$ python -q
>>> import numpy as np
>>> np.set_printoptions(precision=3, suppress=True, linewidth=120, floatmode="fixed")
>>> X = np.load("mat.npy")
>>> X
array([[  2,   1,   2,   0,  -1],
       [  3,   4,   2,   0,  -2],
       [  4,   4,   4,  -1,  -2],
       [  5,   1,   2,  -1,  -1],
       [  2,   3,   4,  -1,   1],
       [  5,   2,   3,   0,   0],
       [  2,  -1,   4,  -2,   3],
       [  5,  -3,   1,  -3,   3],
       [  8,  -1,   2,  -6,   0],
       [  5,   0,   2,  -6,  -3],
       [  4,  -2,   3,  -6,  -4],
       [  1,  -3,   6,  -3,  -7],
       [ -1,  -6,   6,  -1, -10],
       [ -1,  -7,   5,   1, -11],
       [ -2,  -9,   5,   3,  -8],
       [ -4,  -8,   4,   0,  -5],
       [ -6,  -9,   1,  -2,  -8],
       [ -8,  -7,   0,   1,  -6],
       [ -8,  -8,  -1,   1,  -3],
       [ -5, -10,   0,   2,  -2],
       [ -8,  -8,  -1,   4,   1],
       [ -5, -10,  -2,   1,  -1],
       [ -4, -12,  -2,  -2,   0],
       [ -2, -13,  -3,   1,   0],
       [ -4, -10,  -3,  -1,  -3],
       [ -1, -11,  -6,   2,  -4],
       [ -1, -11,  -9,   4,  -3],
       [  1, -11, -11,   7,  -5],
       [ -1,  -9, -13,   7,  -8],
       [ -2,  -8, -12,   7,  -9],
       [  0, -10,  -9,   9, -12],
       [  0, -13, -10,  10, -10],
       [  2, -15,  -7,   9, -12],
       [  3, -13,  -5,   9, -15],
       [  5, -12,  -3,   9, -13],
       [  4, -13,  -2,  12, -12],
       [  7, -13,  -5,  15, -12],
       [  9, -15,  -5,  12, -15],
       [ 10, -15,  -3,  12, -18],
       [  8, -16,  -1,  13, -19]])
>>> d = np.linalg.norm(X[:, None] - X[None], axis=-1)
>>> d.shape
(40, 40)
>>> d[:5, :5]
array([[0.000, 3.317, 4.359, 3.162, 3.606],
       [3.317, 0.000, 2.449, 3.873, 4.000],
       [4.359, 2.449, 0.000, 3.873, 3.742],
       [3.162, 3.873, 3.873, 0.000, 4.583],
       [3.606, 4.000, 3.742, 4.583, 0.000]])
>>> np.flatnonzero(d[12] < d.mean() / 2)
array([11, 12, 13, 14, 15])
>>> x = np.array([3, 5, 9, 2, 5])
>>> y = X @ x
>>> np.linalg.solve(X.T @ X, X.T @ y)
array([3.000, 5.000, 9.000, 2.000, 5.000])
>>> rng = np.random.default_rng(274)
>>> y = y + 0.3 * rng.normal(size=40)
>>> y
array([  23.810,   36.761,   55.674,   30.851,   60.117,   51.935,   47.816,   17.519,   25.079,    6.706,   -2.837,
          1.078,  -31.285,  -46.092,  -40.526,  -41.028,  -98.123,  -86.944,  -86.444,  -71.132,  -59.951,  -85.900,
        -93.931,  -95.996, -105.910, -127.886, -146.202, -162.230, -191.041, -184.999, -172.923, -185.221, -173.812,
       -158.346, -119.030, -106.927, -119.113, -144.421, -137.784, -134.076])
>>> coef, *_ = np.linalg.lstsq(X, y)
>>> coef
array([3.005, 5.006, 8.985, 1.981, 4.994])
>>> coef.round()
array([3.000, 5.000, 9.000, 2.000, 5.000])
>>> mat = np.array([[3.0, 2.0, 0.0, 0.0, 2.0, 0.0],
...     [2.0, 3.0, 0.0, 0.0, 2.0, 0.0],
...     [0.0, 0.0, 3.0, 2.0, 0.0, 2.0],
...     [0.0, 0.0, 2.0, 3.0, 0.0, 2.0],
...     [2.0, 2.0, 0.0, 0.0, 3.0, 0.0],
...     [0.0, 0.0, 2.0, 2.0, 0.0, 3.0]])
>>> mat
array([[3.000, 2.000, 0.000, 0.000, 2.000, 0.000],
       [2.000, 3.000, 0.000, 0.000, 2.000, 0.000],
       [0.000, 0.000, 3.000, 2.000, 0.000, 2.000],
       [0.000, 0.000, 2.000, 3.000, 0.000, 2.000],
       [2.000, 2.000, 0.000, 0.000, 3.000, 0.000],
       [0.000, 0.000, 2.000, 2.000, 0.000, 3.000]])
>>> # symmetric
>>> evals, V = np.linalg.eigh(mat)
>>> np.linalg.eigvalsh(mat @ mat)
array([ 1.000,  1.000,  1.000,  1.000, 49.000, 49.000])
>>> round(evals.sum(), 3), np.trace(mat)
(np.float64(18.0), np.float64(18.0))
>>> np.linalg.eigvalsh(mat + -2 * np.eye(6))
array([-1.000, -1.000, -1.000, -1.000,  5.000,  5.000])
>>> np.linalg.svd(mat, compute_uv=False)
array([7.000, 7.000, 1.000, 1.000, 1.000, 1.000])
>>> (evals > 1e-8).sum(), (evals < -1e-8).sum()
(np.int64(6), np.int64(0))
>>> np.round(V @ np.diag(evals) @ V.T, 3) + 0
array([[3.000, 2.000, 0.000, 0.000, 2.000, 0.000],
       [2.000, 3.000, 0.000, 0.000, 2.000, 0.000],
       [0.000, 0.000, 3.000, 2.000, 0.000, 2.000],
       [0.000, 0.000, 2.000, 3.000, 0.000, 2.000],
       [2.000, 2.000, 0.000, 0.000, 3.000, 0.000],
       [0.000, 0.000, 2.000, 2.000, 0.000, 3.000]])
>>> x = np.array([2, 0, 0, 1, 2, 1])
>>> y = mat @ x
>>> coef, lr = np.zeros(6), 1 / np.linalg.norm(mat, 2) ** 2
>>> for i in range(40):
...     coef -= lr * mat.T @ (mat @ coef - y)
...     if i % 10 == 0: print(i, round(np.linalg.norm(mat @ coef - y), 3))
... 
0 1.788
10 1.455
20 1.184
30 0.963
>>> coef
array([1.708, 0.584, 0.292, 0.854, 1.708, 0.854])
>>> np.round(np.linalg.cond(mat), 3)
np.float64(7.0)
>>> A2 = np.linalg.inv(mat)
>>> round(np.linalg.cond(mat), 3)
np.float64(7.0)
>>> np.allclose(A2, mat.T)
False
>>> np.linalg.det(mat) * A2
array([[ 35.000, -14.000,   0.000,   0.000, -14.000,   0.000],
       [-14.000,  35.000,   0.000,   0.000, -14.000,   0.000],
       [  0.000,   0.000,  35.000, -14.000,   0.000, -14.000],
       [  0.000,   0.000, -14.000,  35.000,   0.000, -14.000],
       [-14.000, -14.000,   0.000,   0.000,  35.000,   0.000],
       [  0.000,   0.000, -14.000, -14.000,   0.000,  35.000]])
>>> round(float(np.linalg.slogdet(mat)[0]), 3)
1.0
>>> A2
array([[ 0.714, -0.286,  0.000,  0.000, -0.286,  0.000],
       [-0.286,  0.714,  0.000,  0.000, -0.286,  0.000],
       [ 0.000,  0.000,  0.714, -0.286,  0.000, -0.286],
       [ 0.000,  0.000, -0.286,  0.714,  0.000, -0.286],
       [-0.286, -0.286,  0.000,  0.000,  0.714,  0.000],
       [ 0.000,  0.000, -0.286, -0.286,  0.000,  0.714]])
>>> gram = mat.T @ mat
>>> np.diag(gram)
array([17.000, 17.000, 17.000, 17.000, 17.000, 17.000])
>>> np.linalg.eigvalsh(gram)[::-1]
array([49.000, 49.000,  1.000,  1.000,  1.000,  1.000])
